>>> import numpy as np
>>> np.set_printoptions(precision=1, suppress=True, linewidth=140, floatmode="fixed")
>>> data = np.load("a.npy")
>>> data
array([[-0.3,  0.9, -0.2],
       [ 0.9,  0.3,  0.1],
       [-0.2,  0.1,  1.0]])
>>> # keeps lengths
>>> np.sort(np.abs(np.linalg.eigvals(data)))
array([1.0, 1.0, 1.0])
>>> (data - data.T) / 2
array([[0.0, 0.0, 0.0],
       [0.0, 0.0, 0.0],
       [0.0, 0.0, 0.0]])
>>> np.round(data @ data, 1) + 0
array([[1.0, 0.0, 0.0],
       [0.0, 1.0, 0.0],
       [0.0, 0.0, 1.0]])
>>> assert data == data.T
Traceback (most recent call last):
  File "<python-input-8>", line 1, in <module>
    assert data == data.T
           ^^^^^^^^^^^^^^
ValueError: The truth value of an array with more than one element is ambiguous. Use a.any() or a.all()
>>> vals, vecs = np.linalg.eig(data)
>>> np.sort(np.linalg.eigvals(data @ data))
array([1.0, 1.0, 1.0])
>>> np.round(data @ vecs[:, 0] - vals[0] * vecs[:, 0], 1) + 0
array([0.0, 0.0, 0.0])
>>> np.sort(np.linalg.eigvals(np.linalg.inv(data)))
array([-1.0,  1.0,  1.0])
>>> np.round(np.prod(vals), 1)
np.float64(-1.0)
>>> np.sort(np.linalg.eigvals(data.T))
array([-1.0,  1.0,  1.0])
>>> x = np.array([1, 1, 2])
>>> target = data @ x
>>> coef, lr = np.zeros(3), 1 / np.linalg.norm(data, 2) ** 2
>>> for i in range(200):
...     coef -= lr * data.T @ (data @ coef - target)
...     if i % 50 == 0: print(i, round(np.linalg.norm(data @ coef - target), 1))
... 
0 0.0
50 0.0
100 0.0
150 0.0
>>> coef
array([1.0, 1.0, 2.0])
>>> np.round(np.linalg.cond(data), 1)
np.float64(1.0)
>>> x = np.array([1, -2, 2])
>>> np.linalg.inv(data)
array([[-0.3,  0.9, -0.2],
       [ 0.9,  0.3,  0.1],
       [-0.2,  0.1,  1.0]])
>>> np.round(np.linalg.norm(x), 1), round(np.linalg.norm(data @ x), 1)
(np.float64(3.0), np.float64(3.0))
>>> 3 - np.linalg.matrix_rank(data - np.eye(3), tol=1e-8)
np.int64(2)
>>> blk = np.stack([data, 4 * data, data[::-1]])
>>> blk.shape
(3, 3, 3)
>>> (blk @ data.T).shape
(3, 3, 3)
>>> np.linalg.matrix_rank(blk.reshape(3, -1))
np.int64(2)
>>> arr = np.load("w.npy")
>>> arr
array([[-0.2, -0.3],
       [ 0.2, -0.6],
       [-0.4,  0.6],
       [ 0.9,  0.4]])
>>> # keeps lengths
>>> proj = arr @ np.linalg.solve(arr.T @ arr, arr.T)
>>> np.trace(proj)
np.float64(2.0)
>>> np.diag(proj)
array([0.1, 0.4, 0.6, 0.9])
>>> np.round(arr.mean(axis=0), 1) + 0
array([0.1, 0.0])
>>> np.linalg.matrix_rank(arr)
np.int64(2)
>>> np.diff(arr, axis=0)
array([[ 0.4, -0.3],
       [-0.6,  1.3],
       [ 1.3, -0.3]])
>>> round(np.abs(arr).max(), 1)
np.float64(0.9)
>>> np.linalg.svd(arr, compute_uv=False)
array([1.0, 1.0])
>>> np.count_nonzero(arr)
np.int64(8)
>>> arr - arr[0]
array([[ 0.0,  0.0],
       [ 0.4, -0.3],
       [-0.2,  0.9],
       [ 1.1,  0.6]])
>>> np.unravel_index(np.abs(arr).argmax(), arr.shape)
(np.int64(3), np.int64(0))
>>> np.round(np.linalg.norm(arr), 1)
np.float64(1.4)
>>> arr.sum(axis=1)
array([-0.5, -0.5,  0.2,  1.2])
>>> A2 = np.c_[arr[:, :1] @ np.array([[2]]), np.array([8, 8, 6, 5])]
>>> A2
array([[-0.5,  8.0],
       [ 0.3,  8.0],
       [-0.9,  6.0],
       [ 1.7,  5.0]])
>>> np.round(np.linalg.lstsq(arr, A2[:, 0])[0], 1) + 0
array([2.0, 0.0])
>>> proj = A2 @ np.linalg.solve(A2.T @ A2, A2.T)
>>> proj @ A2[:, 0]
array([-0.5,  0.3, -0.9,  1.7])
>>> np.linalg.matrix_rank(np.eye(4) - proj)
np.int64(2)
>>> np.round((np.eye(4) - proj) @ A2, 1) + 0
array([[0.0, 0.0],
       [0.0, 0.0],
       [0.0, 0.0],
       [0.0, 0.0]])
>>> np.trace(proj)
np.float64(2.0)
>>> proj.round(1) + 0
array([[ 0.4,  0.3,  0.4,  0.0],
       [ 0.3,  0.4,  0.2,  0.3],
       [ 0.4,  0.2,  0.4, -0.2],
       [ 0.0,  0.3, -0.2,  0.8]])
>>> np.allclose(proj @ proj, proj)
True
>>> rng = np.random.default_rng(54)
>>> idx = rng.integers(0, 3, 4)
>>> M = (idx[:, None] == idx) * -2 + np.eye(4)
>>> M
array([[-1.0, -2.0, -2.0,  0.0],
       [-2.0, -1.0, -2.0,  0.0],
       [-2.0, -2.0, -1.0,  0.0],
       [ 0.0,  0.0,  0.0, -1.0]])
>>> # splits into 2 blocks
>>> vals, vecs = np.linalg.eigvalsh(M)
Traceback (most recent call last):
  File "<python-input-60>", line 1, in <module>
    vals, vecs = np.linalg.eigvalsh(M)
    ^^^^^^^^^^
ValueError: too many values to unpack (expected 2)
>>> vals, vecs = np.linalg.eigh(M)
>>> np.linalg.svd(M, compute_uv=False)
array([5.0, 1.0, 1.0, 1.0])
>>> np.linalg.eigvalsh(M + -2 * np.eye(4))
array([-7.0, -3.0, -1.0, -1.0])
>>> np.linalg.eigvalsh(M @ M)
array([ 1.0,  1.0,  1.0, 25.0])
>>> np.round(vecs.T @ M @ vecs, 1) + 0
array([[-5.0,  0.0,  0.0,  0.0],
       [ 0.0, -1.0,  0.0,  0.0],
       [ 0.0,  0.0,  1.0,  0.0],
       [ 0.0,  0.0,  0.0,  1.0]])
>>> vals, vecs = np.linalg.eigh(M)
>>> x = np.array([0, 2, 0, 0])
>>> vecs * np.abs(vals) @ vecs.T
array([[2.3, 1.3, 1.3, 0.0],
       [1.3, 2.3, 1.3, 0.0],
       [1.3, 1.3, 2.3, 0.0],
       [0.0, 0.0, 0.0, 1.0]])
>>> np.linalg.eigvalsh(M[1:, 1:])
array([-3.0, -1.0,  1.0])
>>> np.abs(M).sum(axis=1).max(), np.abs(vals).max()
(np.float64(5.0), np.float64(5.0))
>>> x @ M @ x / (x @ x), vals[0], vals[-1]
(np.float64(-1.0), np.float64(-5.0), np.float64(1.0))
>>> x @ M @ x
np.float64(-4.0)
>>> vecs * np.maximum(vals, 0) @ vecs.T
array([[ 0.7, -0.3, -0.3,  0.0],
       [-0.3,  0.7, -0.3,  0.0],
       [-0.3, -0.3,  0.7,  0.0],
       [ 0.0,  0.0,  0.0,  0.0]])
>>> (np.linalg.matrix_power((M != 0) + (M.T != 0) + np.eye(4), 4) > 0).astype(int)
array([[1, 1, 1, 0],
       [1, 1, 1, 0],
       [1, 1, 1, 0],
       [0, 0, 0, 1]])
>>> round(float(np.linalg.det(M)), 1)
5.0
>>> (M != 0).astype(int)
array([[1, 1, 1, 0],
       [1, 1, 1, 0],
       [1, 1, 1, 0],
       [0, 0, 0, 1]])
>>> idx = rng.permutation(4)
>>> A2 = M[:, idx] * rng.choice([-1, 1], 4)
>>> A2
array([[-2.0, -2.0, -0.0, -1.0],
       [-1.0, -2.0, -0.0, -2.0],
       [-2.0, -1.0, -0.0, -2.0],
       [ 0.0,  0.0,  1.0,  0.0]])
>>> Uu, _, Vt = np.linalg.svd(M.T @ A2)
>>> idx
array([1, 2, 3, 0])
>>> r0 = np.array([-1, 2, -2])
>>> W0 = np.outer(rng.normal(size=16), r0) + 0.3 * rng.normal(size=(16, 3))
>>> W0
array([[ 0.9, -1.1,  1.0],
       [ 0.2,  0.6,  0.3],
       [-1.0,  2.0, -2.3],
       [ 0.6, -0.6,  0.5],
       [-2.6,  4.4, -5.0],
       [ 2.6, -5.3,  4.7],
       [ 0.1, -0.9,  0.3],
       [ 1.1, -1.1,  1.6],
       [ 0.3, -0.5,  0.6],
       [-0.4,  0.2,  0.3],
       [ 1.3, -3.3,  3.1],
       [-1.4,  2.5, -2.4],
       [ 1.7, -2.5,  2.3],
       [-0.8,  0.8, -0.9],
       [-1.0,  2.4, -1.9],
       [ 1.3, -2.1,  1.9]])
>>> theta = np.radians(60)
>>> R = np.eye(3)
>>> R[2, 2] = R[0, 0] = np.cos(theta)
>>> R[2, 0], R[0, 2] = -np.sin(theta), np.sin(theta)
>>> R
array([[ 0.5,  0.0,  0.9],
       [ 0.0,  1.0,  0.0],
       [-0.9,  0.0,  0.5]])
>>> A2 = W0 @ R.T
>>> round(float(np.linalg.det(R)), 1), np.trace(R)
(1.0, np.float64(2.0))
>>> A2 = W0 + rng.integers(-2, 3, (16, 1)) @ rng.integers(-2, 3, (1, 3))
>>> A2.round(1) + 0
array([[ 0.9, -1.1,  1.0],
       [ 2.2,  2.6, -1.7],
       [-3.0,  0.0, -0.3],
       [-1.4, -2.6,  2.5],
       [-1.6,  5.4, -6.0],
       [ 3.6, -4.3,  3.7],
       [-1.9, -2.9,  2.3],
       [ 0.1, -2.1,  2.6],
       [-0.7, -1.5,  1.6],
       [ 0.6,  1.2, -0.7],
       [ 0.3, -4.3,  4.1],
       [-2.4,  1.5, -1.4],
       [ 0.7, -3.5,  3.3],
       [-1.8, -0.2,  0.1],
       [ 1.0,  4.4, -3.9],
       [ 0.3, -3.1,  2.9]])
>>> np.linalg.matrix_rank(A2 - W0, tol=1e-8)
np.int64(1)
>>> A2 - W0
array([[ 0.0,  0.0,  0.0],
       [ 2.0,  2.0, -2.0],
       [-2.0, -2.0,  2.0],
       [-2.0, -2.0,  2.0],
       [ 1.0,  1.0, -1.0],
       [ 1.0,  1.0, -1.0],
       [-2.0, -2.0,  2.0],
       [-1.0, -1.0,  1.0],
       [-1.0, -1.0,  1.0],
       [ 1.0,  1.0, -1.0],
       [-1.0, -1.0,  1.0],
       [-1.0, -1.0,  1.0],
       [-1.0, -1.0,  1.0],
       [-1.0, -1.0,  1.0],
       [ 2.0,  2.0, -2.0],
       [-1.0, -1.0,  1.0]])
>>> np.abs(A2 - W0).sum(axis=1)
array([0.0, 6.0, 6.0, 6.0, 3.0, 3.0, 6.0, 3.0, 3.0, 3.0, 3.0, 3.0, 3.0, 3.0, 6.0, 3.0])
